% python3 -q
>>> import numpy as np
>>> import numpy.linalg as la
>>> np.set_printoptions(suppress=True, linewidth=100)
>>> arr = np.loadtxt("out1.csv", delimiter=",")
>>> print(arr)
[[ 1.  0.  0.  0.  0.  0.  0.  0.  0.  0.  0.  0.]
 [ 2.  1.  0.  0.  0.  0.  0.  0.  0.  0.  0.  0.]
 [ 2.  2.  1.  0.  0.  0.  0.  0.  0.  0.  0.  0.]
 [ 0.  2.  2.  1.  0.  0.  0.  0.  0.  0.  0.  0.]
 [-2.  2.  1.  0.  1.  0.  0.  0.  0.  0.  0.  0.]
 [ 2. -2. -2. -1.  0.  1.  0.  0.  0.  0.  0.  0.]
 [ 1. -1. -2.  2.  1.  2.  1.  0.  0.  0.  0.  0.]
 [ 1. -2. -1.  1.  0.  0.  1.  1.  0.  0.  0.  0.]
 [ 0. -1. -2.  0.  0.  0. -2.  0.  1.  0.  0.  0.]
 [-1.  0. -2.  1. -1. -1.  2.  2.  1.  1.  0.  0.]
 [-1.  1. -1.  1.  2. -2.  1. -2.  0.  1.  1.  0.]
 [ 1.  0.  0.  0.  2.  2. -2.  2.  1. -2.  2.  1.]]
>>> # triangular: eigenvalues sit on the diagonal
>>> rng = np.random.default_rng(609293)
>>> other = arr + rng.integers(-2, 3, (12, 10)) @ rng.integers(-2, 3, (10, 12))
>>> print(other)
[[  6.   1.  -3.  -8.   2.   2.  -1.  -4.   9.   9.  -2.  -4.]
 [-11. -16.  -1.   2.  -3.   7.   6.   9. -15. -11.   6. -13.]
 [ -1.   3.   0.   0.  15.  -6.   7.   7.  -3.  -3.  -5.  -2.]
 [  2.   8.   9.   5.   2.  -6.  -1.   3.   7.   1.  13.   3.]
 [  2.   4.  -3.  -2.  13.  -2.   2.  -2.   9.   4.  -8.   4.]
 [  7.   1.  13.  -4.   0.  -6.  -2.   9.  -1.   4.   6.  -9.]
 [  3.   4.   2.   1.  -4.   1.  -2.  -6.   3.   4.   2.   5.]
 [ -1.   0.  -1.   8.  14.  -4.   4.   1.   3.  -4.  -5.   6.]
 [ -4.  -2.  10.  -7.   0.  -9.  10.   7.   0.   1.   4.  -5.]
 [ -2.   0. -13.  -6.  -3.   8.  -3.  -9.  -1.   6.  -6.   1.]
 [ -4.  12.  -5.  -7.   6. -10.   7.   6.   0.  -5.   9.   7.]
 [  0.   7.  -2.   1.  10.  -7.   7.  11.  13. -11.  10.   9.]]
>>> print(other - arr)
[[  5.   1.  -3.  -8.   2.   2.  -1.  -4.   9.   9.  -2.  -4.]
 [-13. -17.  -1.   2.  -3.   7.   6.   9. -15. -11.   6. -13.]
 [ -3.   1.  -1.   0.  15.  -6.   7.   7.  -3.  -3.  -5.  -2.]
 [  2.   6.   7.   4.   2.  -6.  -1.   3.   7.   1.  13.   3.]
 [  4.   2.  -4.  -2.  12.  -2.   2.  -2.   9.   4.  -8.   4.]
 [  5.   3.  15.  -3.   0.  -7.  -2.   9.  -1.   4.   6.  -9.]
 [  2.   5.   4.  -1.  -5.  -1.  -3.  -6.   3.   4.   2.   5.]
 [ -2.   2.   0.   7.  14.  -4.   3.   0.   3.  -4.  -5.   6.]
 [ -4.  -1.  12.  -7.   0.  -9.  12.   7.  -1.   1.   4.  -5.]
 [ -1.   0. -11.  -7.  -2.   9.  -5. -11.  -2.   5.  -6.   1.]
 [ -3.  11.  -4.  -8.   4.  -8.   6.   8.   0.  -6.   8.   7.]
 [ -1.   7.  -2.   1.   8.  -9.   9.   9.  12.  -9.   8.   8.]]
>>> print(np.abs(other - arr).sum(axis=1))
[ 50. 103.  53.  55.  55.  64.  41.  50.  63.  60.  73.  83.]
>>> print(np.round(la.svd(other - arr, compute_uv=False), 2) + 0)
[44.12 41.75 31.74 23.28 19.6  13.19 11.22  7.45  2.6   1.94  0.    0.  ]
>>> print(la.matrix_rank(other - arr, tol=1e-8))
10
>>> print(arr.reshape(2, -1))
[[ 1.  0.  0.  0.  0.  0.  0.  0.  0.  0.  0.  0.  2.  1.  0.  0.  0.  0.  0.  0.  0.  0.  0.  0.
   2.  2.  1.  0.  0.  0.  0.  0.  0.  0.  0.  0.  0.  2.  2.  1.  0.  0.  0.  0.  0.  0.  0.  0.
  -2.  2.  1.  0.  1.  0.  0.  0.  0.  0.  0.  0.  2. -2. -2. -1.  0.  1.  0.  0.  0.  0.  0.  0.]
 [ 1. -1. -2.  2.  1.  2.  1.  0.  0.  0.  0.  0.  1. -2. -1.  1.  0.  0.  1.  1.  0.  0.  0.  0.
   0. -1. -2.  0.  0.  0. -2.  0.  1.  0.  0.  0. -1.  0. -2.  1. -1. -1.  2.  2.  1.  1.  0.  0.
  -1.  1. -1.  1.  2. -2.  1. -2.  0.  1.  1.  0.  1.  0.  0.  0.  2.  2. -2.  2.  1. -2.  2.  1.]]
>>> blk = arr.reshape(12, 2, -1)
>>> print(blk.transpose(1, 0, 2))
[[[ 1.  0.  0.  0.  0.  0.]
  [ 2.  1.  0.  0.  0.  0.]
  [ 2.  2.  1.  0.  0.  0.]
  [ 0.  2.  2.  1.  0.  0.]
  [-2.  2.  1.  0.  1.  0.]
  [ 2. -2. -2. -1.  0.  1.]
  [ 1. -1. -2.  2.  1.  2.]
  [ 1. -2. -1.  1.  0.  0.]
  [ 0. -1. -2.  0.  0.  0.]
  [-1.  0. -2.  1. -1. -1.]
  [-1.  1. -1.  1.  2. -2.]
  [ 1.  0.  0.  0.  2.  2.]]

 [[ 0.  0.  0.  0.  0.  0.]
  [ 0.  0.  0.  0.  0.  0.]
  [ 0.  0.  0.  0.  0.  0.]
  [ 0.  0.  0.  0.  0.  0.]
  [ 0.  0.  0.  0.  0.  0.]
  [ 0.  0.  0.  0.  0.  0.]
  [ 1.  0.  0.  0.  0.  0.]
  [ 1.  1.  0.  0.  0.  0.]
  [-2.  0.  1.  0.  0.  0.]
  [ 2.  2.  1.  1.  0.  0.]
  [ 1. -2.  0.  1.  1.  0.]
  [-2.  2.  1. -2.  2.  1.]]]
>>> print(np.einsum("ihd,jhd->hij", blk, blk).shape)
(2, 12, 12)
>>> print(blk.sum(axis=1))
[[ 1.  0.  0.  0.  0.  0.]
 [ 2.  1.  0.  0.  0.  0.]
 [ 2.  2.  1.  0.  0.  0.]
 [ 0.  2.  2.  1.  0.  0.]
 [-2.  2.  1.  0.  1.  0.]
 [ 2. -2. -2. -1.  0.  1.]
 [ 2. -1. -2.  2.  1.  2.]
 [ 2. -1. -1.  1.  0.  0.]
 [-2. -1. -1.  0.  0.  0.]
 [ 1.  2. -1.  2. -1. -1.]
 [ 0. -1. -1.  2.  3. -2.]
 [-1.  2.  1. -2.  4.  3.]]
>>> r0 = np.array([4, 2, 0, 5, 2, 1, 4, 0, 2, 2, 0, 1])
>>> other = arr + np.outer(r0, np.eye(12)[0])
>>> print(la.matrix_rank(other - arr))
1
>>> print(other)
[[ 5.  0.  0.  0.  0.  0.  0.  0.  0.  0.  0.  0.]
 [ 4.  1.  0.  0.  0.  0.  0.  0.  0.  0.  0.  0.]
 [ 2.  2.  1.  0.  0.  0.  0.  0.  0.  0.  0.  0.]
 [ 5.  2.  2.  1.  0.  0.  0.  0.  0.  0.  0.  0.]
 [ 0.  2.  1.  0.  1.  0.  0.  0.  0.  0.  0.  0.]
 [ 3. -2. -2. -1.  0.  1.  0.  0.  0.  0.  0.  0.]
 [ 5. -1. -2.  2.  1.  2.  1.  0.  0.  0.  0.  0.]
 [ 1. -2. -1.  1.  0.  0.  1.  1.  0.  0.  0.  0.]
 [ 2. -1. -2.  0.  0.  0. -2.  0.  1.  0.  0.  0.]
 [ 1.  0. -2.  1. -1. -1.  2.  2.  1.  1.  0.  0.]
 [-1.  1. -1.  1.  2. -2.  1. -2.  0.  1.  1.  0.]
 [ 2.  0.  0.  0.  2.  2. -2.  2.  1. -2.  2.  1.]]
>>> other = la.inv(arr)
>>> print(np.round(arr @ other, 2) + 0)
[[1. 0. 0. 0. 0. 0. 0. 0. 0. 0. 0. 0.]
 [0. 1. 0. 0. 0. 0. 0. 0. 0. 0. 0. 0.]
 [0. 0. 1. 0. 0. 0. 0. 0. 0. 0. 0. 0.]
 [0. 0. 0. 1. 0. 0. 0. 0. 0. 0. 0. 0.]
 [0. 0. 0. 0. 1. 0. 0. 0. 0. 0. 0. 0.]
 [0. 0. 0. 0. 0. 1. 0. 0. 0. 0. 0. 0.]
 [0. 0. 0. 0. 0. 0. 1. 0. 0. 0. 0. 0.]
 [0. 0. 0. 0. 0. 0. 0. 1. 0. 0. 0. 0.]
 [0. 0. 0. 0. 0. 0. 0. 0. 1. 0. 0. 0.]
 [0. 0. 0. 0. 0. 0. 0. 0. 0. 1. 0. 0.]
 [0. 0. 0. 0. 0. 0. 0. 0. 0. 0. 1. 0.]
 [0. 0. 0. 0. 0. 0. 0. 0. 0. 0. 0. 1.]]
>>> print(np.allclose(other, arr.T))
False
>>> print(round(float(la.slogdet(arr)[0]), 2))
1.0
>>> print(other.round(2) + 0)
[[  1.   0.   0.   0.   0.   0.   0.   0.   0.   0.   0.   0.]
 [ -2.   1.   0.   0.   0.   0.   0.   0.   0.   0.   0.   0.]
 [  2.  -2.   1.   0.   0.   0.   0.   0.   0.   0.   0.   0.]
 [  0.   2.  -2.   1.   0.   0.   0.   0.   0.   0.   0.   0.]
 [  4.   0.  -1.   0.   1.   0.   0.   0.   0.   0.   0.   0.]
 [ -2.   0.   0.   1.   0.   1.   0.   0.   0.   0.   0.   0.]
 [  1.  -7.   7.  -4.  -1.  -2.   1.   0.   0.   0.   0.   0.]
 [ -4.   5.  -4.   3.   1.   2.  -1.   1.   0.   0.   0.   0.]
 [  4. -17.  16.  -8.  -2.  -4.   2.   0.   1.   0.   0.   0.]
 [  9.  15. -19.  10.   3.   5.  -2.  -2.  -1.   1.   0.   0.]
 [-25.  -3.   9.   1.  -2.   3.  -1.   4.   1.  -1.   1.   0.]
 [ 69.  29. -48.  10.   6.  -2.   0. -14.  -5.   4.  -2.   1.]]
>>> print(round(la.cond(arr), 2))
682.99
>>> print(np.round(la.inv(other), 2) + 0)
[[ 1.  0.  0.  0.  0.  0.  0.  0.  0.  0.  0.  0.]
 [ 2.  1.  0.  0.  0.  0.  0.  0.  0.  0.  0.  0.]
 [ 2.  2.  1.  0.  0.  0.  0.  0.  0.  0.  0.  0.]
 [ 0.  2.  2.  1.  0.  0.  0.  0.  0.  0.  0.  0.]
 [-2.  2.  1.  0.  1.  0.  0.  0.  0.  0.  0.  0.]
 [ 2. -2. -2. -1.  0.  1.  0.  0.  0.  0.  0.  0.]
 [ 1. -1. -2.  2.  1.  2.  1.  0.  0.  0.  0.  0.]
 [ 1. -2. -1.  1.  0.  0.  1.  1.  0.  0.  0.  0.]
 [ 0. -1. -2.  0.  0.  0. -2.  0.  1.  0.  0.  0.]
 [-1.  0. -2.  1. -1. -1.  2.  2.  1.  1.  0.  0.]
 [-1.  1. -1.  1.  2. -2.  1. -2.  0.  1.  1.  0.]
 [ 1.  0.  0.  0.  2.  2. -2.  2.  1. -2.  2.  1.]]
>>> print(round(float(la.det(arr) * la.det(other)), 2))
1.0
>>> print(np.round(la.det(arr) * other, 2) + 0)
[[  1.   0.   0.   0.   0.   0.   0.   0.   0.   0.   0.   0.]
 [ -2.   1.   0.   0.   0.   0.   0.   0.   0.   0.   0.   0.]
 [  2.  -2.   1.   0.   0.   0.   0.   0.   0.   0.   0.   0.]
 [  0.   2.  -2.   1.   0.   0.   0.   0.   0.   0.   0.   0.]
 [  4.   0.  -1.   0.   1.   0.   0.   0.   0.   0.   0.   0.]
 [ -2.   0.   0.   1.   0.   1.   0.   0.   0.   0.   0.   0.]
 [  1.  -7.   7.  -4.  -1.  -2.   1.   0.   0.   0.   0.   0.]
 [ -4.   5.  -4.   3.   1.   2.  -1.   1.   0.   0.   0.   0.]
 [  4. -17.  16.  -8.  -2.  -4.   2.   0.   1.   0.   0.   0.]
 [  9.  15. -19.  10.   3.   5.  -2.  -2.  -1.   1.   0.   0.]
 [-25.  -3.   9.   1.  -2.   3.  -1.   4.   1.  -1.   1.   0.]
 [ 69.  29. -48.  10.   6.  -2.   0. -14.  -5.   4.  -2.   1.]]
>>> print((np.abs(other) > 1e-9).astype(int))
[[1 0 0 0 0 0 0 0 0 0 0 0]
 [1 1 0 0 0 0 0 0 0 0 0 0]
 [1 1 1 0 0 0 0 0 0 0 0 0]
 [0 1 1 1 0 0 0 0 0 0 0 0]
 [1 0 1 0 1 0 0 0 0 0 0 0]
 [1 0 0 1 0 1 0 0 0 0 0 0]
 [1 1 1 1 1 1 1 0 0 0 0 0]
 [1 1 1 1 1 1 1 1 0 0 0 0]
 [1 1 1 1 1 1 1 0 1 0 0 0]
 [1 1 1 1 1 1 1 1 1 1 0 0]
 [1 1 1 1 1 1 1 1 1 1 1 0]
 [1 1 1 1 1 1 0 1 1 1 1 1]]
>>> x = np.array([-3, 5, 3, 3, -3, 3, 4, -3, -1, 2, 2, -1])
>>> rhs = arr @ x
>>> b, lr = np.zeros(12), 1 / la.norm(arr, 2) ** 2
>>> for i in range(30):
...     b -= lr * arr.T @ (arr @ b - rhs)
...     if i % 5 == 0: print(i, round(la.norm(arr @ b - rhs), 2))
... 
0 14.55
5 5.79
10 3.83
15 3.08
20 2.73
25 2.54
>>> print(round(la.cond(arr), 2))
682.99
>>> print(b.round(2))
[-2.65  4.75  3.04  2.93 -0.6   1.54  3.7  -1.69 -1.36  1.33 -1.49 -0.63]
>>> r0 = np.array([0, -2, 1, 2, -1, -1, 0, -2, 0, 1, -1, 0, -1, 2])
>>> g = np.array([3, 2, 3, 3, 1, 0])
>>> F = r0[:, None] + g[None, :]
>>> print(F)
[[ 3  2  3  3  1  0]
 [ 1  0  1  1 -1 -2]
 [ 4  3  4  4  2  1]
 [ 5  4  5  5  3  2]
 [ 2  1  2  2  0 -1]
 [ 2  1  2  2  0 -1]
 [ 3  2  3  3  1  0]
 [ 1  0  1  1 -1 -2]
 [ 3  2  3  3  1  0]
 [ 4  3  4  4  2  1]
 [ 2  1  2  2  0 -1]
 [ 3  2  3  3  1  0]
 [ 2  1  2  2  0 -1]
 [ 5  4  5  5  3  2]]
>>> dist = la.norm(F[:, None] - F[None], axis=-1)
>>> print(dist.mean(axis=1).argmax())
3
>>> print(dist[:5, :5].round(2))
[[0.   4.9  2.45 4.9  2.45]
 [4.9  0.   7.35 9.8  2.45]
 [2.45 7.35 0.   2.45 4.9 ]
 [4.9  9.8  2.45 0.   7.35]
 [2.45 2.45 4.9  7.35 0.  ]]
